In [1]: import numpy as np

In [2]: np.set_printoptions(precision=1, suppress=True, linewidth=200)

In [3]: mat = np.loadtxt("m.csv", delimiter=",")

In [4]: print(mat)
[[-0.3 -8.2 -5.7 -0.6]
 [-9.3  3.1 -0.3  1.9]
 [ 2.7  3.1 -2.7 -8.7]
 [ 4.7  1.5  2.1 -8.4]
 [ 2.4 -7.7 -2.6  5.3]
 [ 7.9 -0.3 -0.8 -6.1]
 [ 5.8 -0.3 -6.1  5.5]
 [-0.3  8.2 -4.9 -2.8]
 [-7.  -6.6 -1.9 -2.1]
 [ 0.4  0.4 10.   0.7]
 [ 7.7 -2.2  4.3  4.2]
 [-9.3  2.6 -2.1 -1.6]
 [-5.5 -1.7 -6.1  5.5]
 [ 6.8 -2.6 -3.6 -5.8]
 [-5.9 -2.2 -7.8 -0.6]
 [-3.7 -5.8  7.2  0.9]
 [-2.   8.3 -5.3 -0.4]
 [ 2.1 -2.9 -2.9  8.9]
 [-8.4  4.3  3.  -1.7]
 [ 7.5  6.5  1.  -0.8]
 [ 4.4 -4.1  4.8  6.3]
 [-3.  -2.3 -7.9  4.8]
 [ 1.  -0.1  2.  -9.7]
 [ 1.9 -8.5  4.9 -0.1]
 [ 4.7  2.1 -6.7 -5.4]
 [-3.9  6.6 -1.3  6.3]
 [-8.6 -1.1  4.4 -2.2]
 [ 6.4 -3.8  4.9  4.6]
 [ 8.1 -5.6  0.3  1.4]
 [-2.5 -7.6 -5.   3.3]
 [-4.6  8.5  2.1 -1.1]
 [ 2.8 -0.4 -1.4 -9.5]
 [-1.5 -3.7 -1.5 -9. ]
 [-4.3  3.6 -1.4  8.2]]

In [5]: cen = mat - mat.mean(axis=1)
Traceback (most recent call last):
  Cell In[5], line 1
    cen = mat - mat.mean(axis=1)
ValueError: operands could not be broadcast together with shapes (34,4) (34,) 


In [6]: cen = mat - mat.mean(axis=0)

In [7]: left, sv, Vt = np.linalg.svd(cen, full_matrices=False)

In [8]: print(round(float((sv ** 2).sum() ** 2 / (sv ** 4).sum()), 1))
3.8

In [9]: print(sv)
[33.  31.8 25.5 24.9]

In [10]: print(np.abs(Vt[0]).argmax())
0

In [11]: print(sv ** 2 / (sv ** 2).sum())
[0.3 0.3 0.2 0.2]

In [12]: print(Vt[0] * np.sign(Vt[0, np.abs(Vt[0]).argmax()]))
[ 0.9 -0.3  0.2 -0.3]

In [13]: print((np.sign(left[:, 0]) == np.sign(left[0, 0])).astype(int))
[1 0 1 1 1 1 1 0 0 1 1 0 0 1 0 0 0 0 0 1 1 0 1 1 1 0 0 1 1 0 0 1 1 0]

In [14]: print(np.abs(left[:, 0]).argmax())
1

In [15]: print(np.linalg.matrix_rank(cen))
4

In [16]: print(np.round(cen.mean(axis=0), 1) + 0)
[0. 0. 0. 0.]

In [17]: x0 = np.array([2, 3, 0, 3])

In [18]: y = mat @ x0

In [19]: print(np.round(np.linalg.lstsq(mat, y)[0], 1) + 0)
[2. 3. 0. 3.]

In [20]: try:
    ...:     np.linalg.solve(mat, y)
    ...: except np.linalg.LinAlgError as e:
    ...:     print("failed:", e)
    ...: 
failed: Last 2 dimensions of the array must be square

In [21]: rng = np.random.default_rng(640773)

In [22]: y = y + 0.3 * rng.normal(size=34)

In [23]: print(y)
[-26.9  -3.6 -11.6 -11.5  -2.7  -3.4  27.4  15.8 -39.8   4.1  21.4 -16.    1.1 -12.2 -20.2 -21.9  19.8  21.7  -9.4  32.2  15.3   2.4 -27.8 -21.7  -0.9  31.  -26.9  15.2   3.9 -18.1  13.  -24.1 -40.9
  26.5]

In [24]: beta, *_ = np.linalg.lstsq(mat, y)

In [25]: print(beta.round())
[ 2.  3. -0.  3.]

In [26]: print([round(float(np.linalg.norm(np.linalg.solve(mat.T @ mat + lam * np.eye(4), mat.T @ y))), 2) for lam in (0, 1, 10, 100)])
[4.69, 4.68, 4.62, 4.06]

In [27]: cen = mat - mat.mean(axis=0)

In [28]: vecs = np.linalg.svd(cen)[2][:2]

In [29]: A2 = cen - cen @ vecs.T @ vecs

In [30]: print(round(float(np.linalg.norm(A2) / np.linalg.norm(cen)), 1))
0.6

In [31]: print(np.round(np.diag(vecs.T @ vecs), 1) + 0)
[0.8 0.4 0.  0.8]

In [32]: print(np.round(np.cov(cen @ vecs.T, rowvar=False), 1) + 0)
[[33.1  0. ]
 [ 0.  30.6]]

In [33]: print(A2.std(axis=0))
[2.1 3.2 4.3 2. ]

In [34]: A = np.array([[-3, 3, 2, 9, 7],
    ...:     [7, -14, 9, 8, 2],
    ...:     [5, 4, 13, 5, 5],
    ...:     [5, 2, 0, 1, 4],
    ...:     [4, 3, 6, 8, 11]])

In [35]: evals, vecs = np.linalg.eig(A)

In [36]: print(np.round(A @ vecs[:, 0] - evals[0] * vecs[:, 0], 1) + 0)
[0. 0. 0. 0. 0.]

In [37]: print(evals)
[ 23.5 -16.4  -7.9   1.3   7.6]

In [38]: print(np.sort(np.linalg.eigvals(A.T)))
[-16.4  -7.9   1.3   7.6  23.5]

In [39]: print(round(np.linalg.det(A), 1))
30054.0

In [40]: print((A - A.T) / 2)
[[ 0.  -2.  -1.5  2.   1.5]
 [ 2.   0.   2.5  3.  -0.5]
 [ 1.5 -2.5  0.   2.5 -0.5]
 [-2.  -3.  -2.5  0.  -2. ]
 [-1.5  0.5  0.5  2.   0. ]]

In [41]: print(A @ A)
[[113  -4  89  72 108]
 [-26 275  17  20 120]
 [123  36 245 187 183]
 [ 20   1  52  94  87]
 [123  43 179 186 217]]

In [42]: np.linalg.determinant(A)
Traceback (most recent call last):
  Cell In[42], line 1
    np.linalg.determinant(A)
AttributeError: module 'numpy.linalg' has no attribute 'determinant'


In [43]: A.inv()
Traceback (most recent call last):
  Cell In[43], line 1
    A.inv()
AttributeError: 'numpy.ndarray' object has no attribute 'inv'


In [44]: print(np.allclose(A, A.T))
False
